% ipython --no-banner

In [1]: import numpy as np

In [2]: import numpy.linalg as la

In [3]: np.set_printoptions(suppress=True, linewidth=100)

In [4]: data = np.loadtxt("run13.csv", delimiter=",")

In [5]: data
Out[5]: 
array([[ -4.,   8.,  -8., -24.,  48., -48.],
       [ -6.,   4.,  -7., -36.,  24., -42.],
       [  0.,  -1.,   1.,   0.,  -6.,   6.],
       [-28.,  56., -56.,   4.,  -8.,   8.],
       [-42.,  28., -49.,   6.,  -4.,   7.],
       [  0.,  -7.,   7.,   0.,   1.,  -1.]])

In [6]: r0 = np.array([1, 1, -2, -2, -1, 0])

In [7]: B = data + np.outer(r0, np.eye(6)[2])

In [8]: la.matrix_rank(la.inv(B) - la.inv(data), tol=1e-8)
Out[8]: np.int64(1)

In [9]: E = np.loadtxt("mat.csv", delimiter=",")

In [10]: E.round(2)
Out[10]: 
array([[ 1.  ,  0.  ,  0.  ,  0.  ,  0.  ,  0.  ,  0.  ,  0.  ,  0.  ,  0.  ,  0.  ,  0.  ],
       [ 0.  ,  1.  ,  0.  ,  0.  ,  0.  ,  0.  ,  0.  ,  0.  ,  0.  ,  0.  ,  0.  ,  0.  ],
       [ 0.  ,  0.  ,  1.  ,  0.  ,  0.  ,  0.  ,  0.  ,  0.  ,  0.  ,  0.  ,  0.  ,  0.  ],
       [ 0.  ,  0.  ,  0.  ,  1.  ,  0.  ,  0.  ,  0.  ,  0.  ,  0.  ,  0.  ,  0.  ,  0.  ],
       [ 0.  ,  0.  ,  0.  ,  0.  , -0.71,  0.71,  0.  ,  0.  ,  0.  ,  0.  ,  0.  ,  0.  ],
       [ 0.  ,  0.  ,  0.  ,  0.  , -0.71, -0.71,  0.  ,  0.  ,  0.  ,  0.  ,  0.  ,  0.  ],
       [ 0.  ,  0.  ,  0.  ,  0.  ,  0.  ,  0.  ,  1.  ,  0.  ,  0.  ,  0.  ,  0.  ,  0.  ],
       [ 0.  ,  0.  ,  0.  ,  0.  ,  0.  ,  0.  ,  0.  ,  1.  ,  0.  ,  0.  ,  0.  ,  0.  ],
       [ 0.  ,  0.  ,  0.  ,  0.  ,  0.  ,  0.  ,  0.  ,  0.  ,  1.  ,  0.  ,  0.  ,  0.  ],
       [ 0.  ,  0.  ,  0.  ,  0.  ,  0.  ,  0.  ,  0.  ,  0.  ,  0.  ,  1.  ,  0.  ,  0.  ],
       [ 0.  ,  0.  ,  0.  ,  0.  ,  0.  ,  0.  ,  0.  ,  0.  ,  0.  ,  0.  ,  1.  ,  0.  ],
       [ 0.  ,  0.  ,  0.  ,  0.  ,  0.  ,  0.  ,  0.  ,  0.  ,  0.  ,  0.  ,  0.  ,  1.  ]])

In [11]: np.round(la.det(E), 2)
Out[11]: np.float64(1.0)

In [12]: (la.matrix_power((E != 0) + (E.T != 0) + np.eye(12), 12) > 0).astype(int)
Out[12]: 
array([[1, 0, 0, 0, 0, 0, 0, 0, 0, 0, 0, 0],
       [0, 1, 0, 0, 0, 0, 0, 0, 0, 0, 0, 0],
       [0, 0, 1, 0, 0, 0, 0, 0, 0, 0, 0, 0],
       [0, 0, 0, 1, 0, 0, 0, 0, 0, 0, 0, 0],
       [0, 0, 0, 0, 1, 1, 0, 0, 0, 0, 0, 0],
       [0, 0, 0, 0, 1, 1, 0, 0, 0, 0, 0, 0],
       [0, 0, 0, 0, 0, 0, 1, 0, 0, 0, 0, 0],
       [0, 0, 0, 0, 0, 0, 0, 1, 0, 0, 0, 0],
       [0, 0, 0, 0, 0, 0, 0, 0, 1, 0, 0, 0],
       [0, 0, 0, 0, 0, 0, 0, 0, 0, 1, 0, 0],
       [0, 0, 0, 0, 0, 0, 0, 0, 0, 0, 1, 0],
       [0, 0, 0, 0, 0, 0, 0, 0, 0, 0, 0, 1]])

In [13]: np.round(la.norm(E, axis=0), 2)
Out[13]: array([1., 1., 1., 1., 1., 1., 1., 1., 1., 1., 1., 1.])

In [14]: np.round(la.pinv(E), 2)
Out[14]: 
array([[ 1.  ,  0.  ,  0.  ,  0.  ,  0.  ,  0.  ,  0.  ,  0.  ,  0.  ,  0.  ,  0.  ,  0.  ],
       [ 0.  ,  1.  ,  0.  ,  0.  ,  0.  ,  0.  ,  0.  ,  0.  ,  0.  ,  0.  ,  0.  ,  0.  ],
       [ 0.  ,  0.  ,  1.  ,  0.  ,  0.  ,  0.  ,  0.  ,  0.  ,  0.  ,  0.  ,  0.  ,  0.  ],
       [ 0.  ,  0.  ,  0.  ,  1.  ,  0.  ,  0.  ,  0.  ,  0.  ,  0.  ,  0.  ,  0.  ,  0.  ],
       [ 0.  ,  0.  ,  0.  ,  0.  , -0.71, -0.71,  0.  ,  0.  ,  0.  ,  0.  ,  0.  ,  0.  ],
       [ 0.  ,  0.  ,  0.  ,  0.  ,  0.71, -0.71,  0.  ,  0.  ,  0.  ,  0.  ,  0.  ,  0.  ],
       [ 0.  ,  0.  ,  0.  ,  0.  ,  0.  ,  0.  ,  1.  ,  0.  ,  0.  ,  0.  ,  0.  ,  0.  ],
       [ 0.  ,  0.  ,  0.  ,  0.  ,  0.  ,  0.  ,  0.  ,  1.  ,  0.  ,  0.  ,  0.  ,  0.  ],
       [ 0.  ,  0.  ,  0.  ,  0.  ,  0.  ,  0.  ,  0.  ,  0.  ,  1.  ,  0.  ,  0.  ,  0.  ],
       [ 0.  ,  0.  ,  0.  ,  0.  ,  0.  ,  0.  ,  0.  ,  0.  ,  0.  ,  1.  ,  0.  ,  0.  ],
       [ 0.  ,  0.  ,  0.  ,  0.  ,  0.  ,  0.  ,  0.  ,  0.  ,  0.  ,  0.  ,  1.  ,  0.  ],
       [ 0.  ,  0.  ,  0.  ,  0.  ,  0.  ,  0.  ,  0.  ,  0.  ,  0.  ,  0.  ,  0.  ,  1.  ]])

In [15]: np.round(E.T @ E, 2) + 0
Out[15]: 
array([[1., 0., 0., 0., 0., 0., 0., 0., 0., 0., 0., 0.],
       [0., 1., 0., 0., 0., 0., 0., 0., 0., 0., 0., 0.],
       [0., 0., 1., 0., 0., 0., 0., 0., 0., 0., 0., 0.],
       [0., 0., 0., 1., 0., 0., 0., 0., 0., 0., 0., 0.],
       [0., 0., 0., 0., 1., 0., 0., 0., 0., 0., 0., 0.],
       [0., 0., 0., 0., 0., 1., 0., 0., 0., 0., 0., 0.],
       [0., 0., 0., 0., 0., 0., 1., 0., 0., 0., 0., 0.],
       [0., 0., 0., 0., 0., 0., 0., 1., 0., 0., 0., 0.],
       [0., 0., 0., 0., 0., 0., 0., 0., 1., 0., 0., 0.],
       [0., 0., 0., 0., 0., 0., 0., 0., 0., 1., 0., 0.],
       [0., 0., 0., 0., 0., 0., 0., 0., 0., 0., 1., 0.],
       [0., 0., 0., 0., 0., 0., 0., 0., 0., 0., 0., 1.]])

In [16]: np.round(la.svd(E, compute_uv=False), 2)
Out[16]: array([1., 1., 1., 1., 1., 1., 1., 1., 1., 1., 1., 1.])

In [17]: F = np.load("data.npy")

In [18]: F
Out[18]: 
array([[ 3,  4, -5, -3,  3, -4, -2,  2,  2, -4,  2, -1],
       [ 4,  3,  4, -5, -3,  3, -4, -2,  2,  2, -4,  2],
       [-5,  4,  3,  4, -5, -3,  3, -4, -2,  2,  2, -4],
       [-3, -5,  4,  3,  4, -5, -3,  3, -4, -2,  2,  2],
       [ 3, -3, -5,  4,  3,  4, -5, -3,  3, -4, -2,  2],
       [-4,  3, -3, -5,  4,  3,  4, -5, -3,  3, -4, -2],
       [-2, -4,  3, -3, -5,  4,  3,  4, -5, -3,  3, -4],
       [ 2, -2, -4,  3, -3, -5,  4,  3,  4, -5, -3,  3],
       [ 2,  2, -2, -4,  3, -3, -5,  4,  3,  4, -5, -3],
       [-4,  2,  2, -2, -4,  3, -3, -5,  4,  3,  4, -5],
       [ 2, -4,  2,  2, -2, -4,  3, -3, -5,  4,  3,  4],
       [-1,  2, -4,  2,  2, -2, -4,  3, -3, -5,  4,  3]])

In [19]: B = F / np.sqrt((F ** 2).mean(axis=1, keepdims=True))

In [20]: la.matrix_rank(B) == la.matrix_rank(F)
Out[20]: np.True_

In [21]: np.round(la.norm(B, axis=1), 2)
Out[21]: array([3.46, 3.46, 3.46, 3.46, 3.46, 3.46, 3.46, 3.46, 3.46, 3.46, 3.46, 3.46])

In [22]: round(la.norm(F, 2), 2)
Out[22]: np.float64(20.81)

In [23]: round(float(la.norm(F[5], 1)), 2), round(float(la.norm(F[5], np.inf)), 2)
Out[23]: (43.0, 5.0)

In [24]: round(float(la.norm(F[5] - F[9])), 2)
Out[24]: 16.43

In [25]: la.norm(F, axis=1).argmax()
Out[25]: np.int64(5)

In [26]: F[5] @ F[9]
Out[26]: np.int64(23)

In [27]: np.round(la.norm(F) ** 2 / la.norm(F, 2) ** 2, 2)
Out[27]: np.float64(3.98)

In [28]: np.all(la.eigvalsh(F) > 0)
Out[28]: np.False_

In [29]: np.round(la.eigvalsh(F).min(), 2)
Out[29]: np.float64(-12.86)

In [30]: try:
    ...:     la.cholesky(F)
    ...: except la.LinAlgError as e:
    ...:     print(repr(e))
    ...: 
LinAlgError('Matrix is not positive definite')

In [31]: W0 = np.load("test0.npy")

In [32]: W0
Out[32]: 
array([[  79.88,  -40.15,   38.57,  118.19,  -39.68, -121.27],
       [  80.45,  -39.61,   40.84,  119.1 ,  -42.03, -120.71],
       [  79.82,  -39.7 ,   39.19,  121.54,  -40.32, -119.88],
       [  79.61,  -40.29,   39.72,  122.54,  -39.84, -119.07],
       [  78.64,  -40.5 ,   41.11,  119.78,  -39.89, -120.02],
       [  79.36,  -40.2 ,   39.25,  120.14,  -39.72, -117.86],
       [  80.12,  -39.25,   40.7 ,  120.95,  -40.36, -119.52],
       [  80.95,  -38.59,   39.18,  121.19,  -39.69, -120.79],
       [  79.88,  -40.85,   39.01,  118.7 ,  -41.68, -119.92],
       [  78.55,  -38.99,   40.29,  120.13,  -41.81, -119.99],
       [  78.83,  -40.31,   39.74,  120.09,  -40.06, -121.64],
       [  80.  ,  -38.78,   38.92,  121.18,  -39.79, -120.21],
       [  80.1 ,  -40.07,   41.05,  120.25,  -38.56, -120.35],
       [  79.62,  -39.34,   41.19,  120.21,  -39.14, -121.91],
       [  80.28,  -37.75,   37.7 ,  118.14,  -40.27, -119.03],
       [  79.44,  -40.6 ,   42.34,  120.83,  -41.46, -121.29],
       [  78.29,  -39.69,   40.41,  118.73,  -40.32, -119.96],
       [  79.67,  -40.74,   40.02,  119.36,  -39.98, -120.76],
       [  79.95,  -39.83,   38.54,  119.33,  -40.06, -120.5 ],
       [  79.96,  -41.14,   40.65,  120.55,  -40.99, -118.12],
       [  80.87,  -40.38,   39.78,  120.17,  -40.98, -118.91],
       [  79.76,  -40.98,   40.33,  121.05,  -41.11, -118.95],
       [  81.14,  -39.86,   39.55,  119.73,  -38.71, -120.12],
       [  80.86,  -40.35,   39.43,  119.19,  -39.17, -118.58],
       [  80.45,  -39.42,   39.49,  120.35,  -40.31, -121.53],
       [  79.85,  -39.  ,   38.58,  120.81,  -40.23, -119.37],
       [  81.34,  -40.81,   40.11,  120.43,  -39.45, -120.48],
       [  80.39,  -39.15,   40.38,  119.5 ,  -40.69, -120.66]])

In [33]: Xc = W0 - W0.mean(axis=1)
---------------------------------------------------------------------------
ValueError                                Traceback (most recent call last)
Cell In[33], line 1
----> 1 Xc = W0 - W0.mean(axis=1)

ValueError: operands could not be broadcast together with shapes (28,6) (28,) 

In [34]: Xc = W0 - W0.mean(axis=0)

In [35]: Uu, sigma, VT = la.svd(Xc, full_matrices=False)

In [36]: np.abs(Uu[:, 0]).argmax()
Out[36]: np.int64(14)

In [37]: np.round(np.abs(VT[-1]), 2)
Out[37]: array([0.2 , 0.63, 0.6 , 0.24, 0.16, 0.34])

In [38]: np.round(Xc.mean(axis=0), 2) + 0
Out[38]: array([0., 0., 0., 0., 0., 0.])

In [39]: la.matrix_rank(Xc)
Out[39]: np.int64(6)

In [40]: np.abs(VT[0]).argmax()
Out[40]: np.int64(2)
